$ python3 -q
>>> import numpy as np
>>> from numpy import linalg as LA
>>> np.set_printoptions(precision=2, suppress=True, linewidth=100, sign=" ")
>>> def rnd(a):
...     return np.round(a, 2) + 0
... 
>>> W0 = np.loadtxt("out15.csv", delimiter=",")
>>> W0
array([[ 2., -2., -4.],
       [ 2., -2., -4.],
       [-1.,  1.,  2.],
       [ 2., -2., -4.]])
>>> # row 1 repeats row 0
>>> r = LA.matrix_rank(W0)
>>> r
np.int64(1)
>>> null = LA.svd(W0)[2][r:].T
>>> LA.matrix_rank(W0.T @ W0), LA.matrix_rank(W0 @ W0.T)
(np.int64(1), np.int64(1))
>>> [int(LA.matrix_rank(W0[:i])) for i in range(1, len(W0) + 1)]
[1, 1, 1, 1]
>>> null.shape
(3, 2)
>>> left, s, Vh = LA.svd(W0)
>>> rnd(s)
array([ 8.83,  0.  ,  0.  ])
>>> out = left[:, :1] @ np.diag(s[:1]) @ Vh[:1]
>>> LA.matrix_rank(out)
np.int64(1)
>>> LA.matrix_rank(W0, rtol=0.05)
np.int64(1)
>>> rnd(np.abs(W0 - out).max())
np.float64(0.0)
>>> LA.cond(W0) > 100
np.True_
>>> rnd(LA.norm(W0, 2) / LA.norm(W0))
np.float64(1.0)
>>> np.unique(W0.round(6), axis=0).shape
(2, 3)
>>> left, s, Vh = LA.svd(W0, full_matrices=False)
>>> rnd(s)
array([ 8.83,  0.  ,  0.  ])
>>> np.cumsum(s ** 2) / np.sum(s ** 2)
array([ 1.,  1.,  1.])
>>> mat = np.load("x.npy")
>>> mat
array([[ 1, -1,  1, -1,  1, -1,  1, -1],
       [ 1,  1, -1, -1, -1, -1,  1,  1],
       [ 1, -1, -1,  1,  1, -1, -1,  1],
       [ 1,  1, -1, -1,  1,  1, -1, -1]])
>>> out = mat / np.sqrt((mat ** 2).mean(axis=1, keepdims=True))
>>> mat - mat.mean(axis=1, keepdims=True)
array([[ 1., -1.,  1., -1.,  1., -1.,  1., -1.],
       [ 1.,  1., -1., -1., -1., -1.,  1.,  1.],
       [ 1., -1., -1.,  1.,  1., -1., -1.,  1.],
       [ 1.,  1., -1., -1.,  1.,  1., -1., -1.]])
>>> LA.matrix_rank(mat - mat.mean(axis=1, keepdims=True))
np.int64(4)
>>> LA.matrix_rank(out) == LA.matrix_rank(mat)
np.True_
>>> arr = np.minimum.outer(np.arange(1, 6), np.arange(1, 6)) * -1
>>> arr
array([[-1, -1, -1, -1, -1],
       [-1, -2, -2, -2, -2],
       [-1, -2, -3, -3, -3],
       [-1, -2, -3, -4, -4],
       [-1, -2, -3, -4, -5]])
>>> # symmetric
>>> evals, vecs = LA.eigh(arr)
>>> rnd(evals)
array([-12.34,  -1.45,  -0.58,  -0.35,  -0.27])
>>> rnd(evals.sum()), np.trace(arr)
(np.float64(-15.0), np.int64(-15))
>>> rnd(LA.svd(arr, compute_uv=False))
array([ 12.34,   1.45,   0.58,   0.35,   0.27])
>>> rnd(LA.eigvalsh(arr @ arr))
array([   0.07,    0.12,    0.34,    2.1 ,  152.36])
>>> rnd(LA.eigvalsh(arr + 4 * np.eye(5)))
array([-8.34,  2.55,  3.42,  3.65,  3.73])
>>> np.unique(evals.round(6) + 0, return_counts=True)[1]
array([ 1,  1,  1,  1,  1])
>>> (evals > 1e-8).sum(), (evals < -1e-8).sum()
(np.int64(0), np.int64(5))
>>> evals, vecs = LA.eigh(arr)
>>> x0 = np.array([-2, 1, -2, 2, -3])
>>> rnd(LA.eigvalsh(arr[1:, 1:]))
array([-12.01,  -1.24,  -0.47,  -0.29])
>>> np.abs(arr).sum(axis=1).max(), rnd(np.abs(evals).max())
(np.int64(15), np.float64(12.34))
>>> rnd(vecs * np.abs(evals) @ vecs.T)
array([[ 1.,  1.,  1.,  1.,  1.],
       [ 1.,  2.,  2.,  2.,  2.],
       [ 1.,  2.,  3.,  3.,  3.],
       [ 1.,  2.,  3.,  4.,  4.],
       [ 1.,  2.,  3.,  4.,  5.]])
>>> x0 @ arr @ x0
np.int64(-39)
>>> data = np.loadtxt("layer15.csv", delimiter=",")
>>> data
array([[ 15.66,   6.43,  18.34,  16.12,  20.18],
       [ 15.92,   4.43,  19.61,  15.31,  21.05],
       [ 13.67,   7.2 ,  16.58,  14.51,  20.83],
       [ 15.08,   6.35,  19.21,  15.78,  22.54],
       [ 16.23,   4.32,  19.74,  14.25,  21.1 ],
       [ 14.34,   6.48,  17.95,  14.  ,  19.9 ],
       [ 13.01,   6.26,  15.76,  15.74,  21.28],
       [ 14.95,   6.49,  19.48,  15.07,  21.9 ],
       [ 15.01,   7.15,  17.66,  14.47,  20.86],
       [ 16.4 ,   6.35,  17.82,  15.07,  20.21],
       [ 13.91,   5.11,  20.05,  14.36,  19.86],
       [ 15.01,   6.49,  18.61,  15.21,  21.09],
       [ 16.97,   4.87,  18.19,  13.54,  20.72],
       [ 13.79,   6.68,  17.4 ,  14.13,  19.47],
       [ 14.5 ,   6.37,  16.34,  15.71,  21.37],
       [ 14.28,   4.75,  16.8 ,  14.67,  22.85],
       [ 14.35,   6.12,  18.67,  13.3 ,  20.29],
       [ 14.86,   5.82,  19.47,  14.37,  20.17],
       [ 15.42,   6.09,  17.4 ,  15.2 ,  21.87],
       [ 14.22,   4.78,  18.3 ,  14.01,  20.48],
       [ 17.12,   6.  ,  18.03,  16.11,  20.14],
       [ 16.33,   6.52,  16.69,  16.73,  21.21],
       [ 13.38,   6.24,  18.31,  14.76,  20.99],
       [ 16.26,   7.85,  16.94,  15.51,  21.33],
       [ 15.98,   6.32,  20.07,  16.08,  21.52],
       [ 14.29,   5.12,  17.69,  15.89,  21.74],
       [ 15.39,   6.09,  17.91,  14.13,  22.95],
       [ 17.22,   8.32,  18.18,  15.19,  20.94],
       [ 13.54,   7.01,  17.94,  14.81,  21.43],
       [ 16.36,   5.74,  19.27,  14.72,  21.67],
       [ 15.68,   8.23,  17.28,  14.87,  20.22]])
>>> dist = LA.norm(data[:, None] - data[None], axis=-1)
>>> dist.mean(axis=1).argmax()
np.int64(6)
>>> dist[26].round(6).argsort(kind="stable")[:4]
array([ 26,  18,  15,   3])
>>> out = arr[0, 0] * arr[1:] - np.outer(arr[1:, 0], arr[0])
>>> out
array([[ 0,  1,  1,  1,  1],
       [ 0,  1,  2,  2,  2],
       [ 0,  1,  2,  3,  3],
       [ 0,  1,  2,  3,  4]])
>>> np.flatnonzero(~out.round(6).any(axis=1))
array([], dtype=int64)
>>> LA.matrix_rank(out), LA.matrix_rank(arr)
(np.int64(4), np.int64(5))
>>> left, s = LA.svd(mat)
Traceback (most recent call last):
  File "<python-input-57>", line 1, in <module>
    left, s = LA.svd(mat)
    ^^^^^^^
ValueError: too many values to unpack (expected 2)
>>> left, s, Vh = LA.svd(mat, full_matrices=False)
>>> rnd(left.T @ left)
array([[ 1.,  0.,  0.,  0.],
       [ 0.,  1.,  0.,  0.],
       [ 0.,  0.,  1.,  0.],
       [ 0.,  0.,  0.,  1.]])
>>> np.allclose(left * s @ Vh, mat)
True
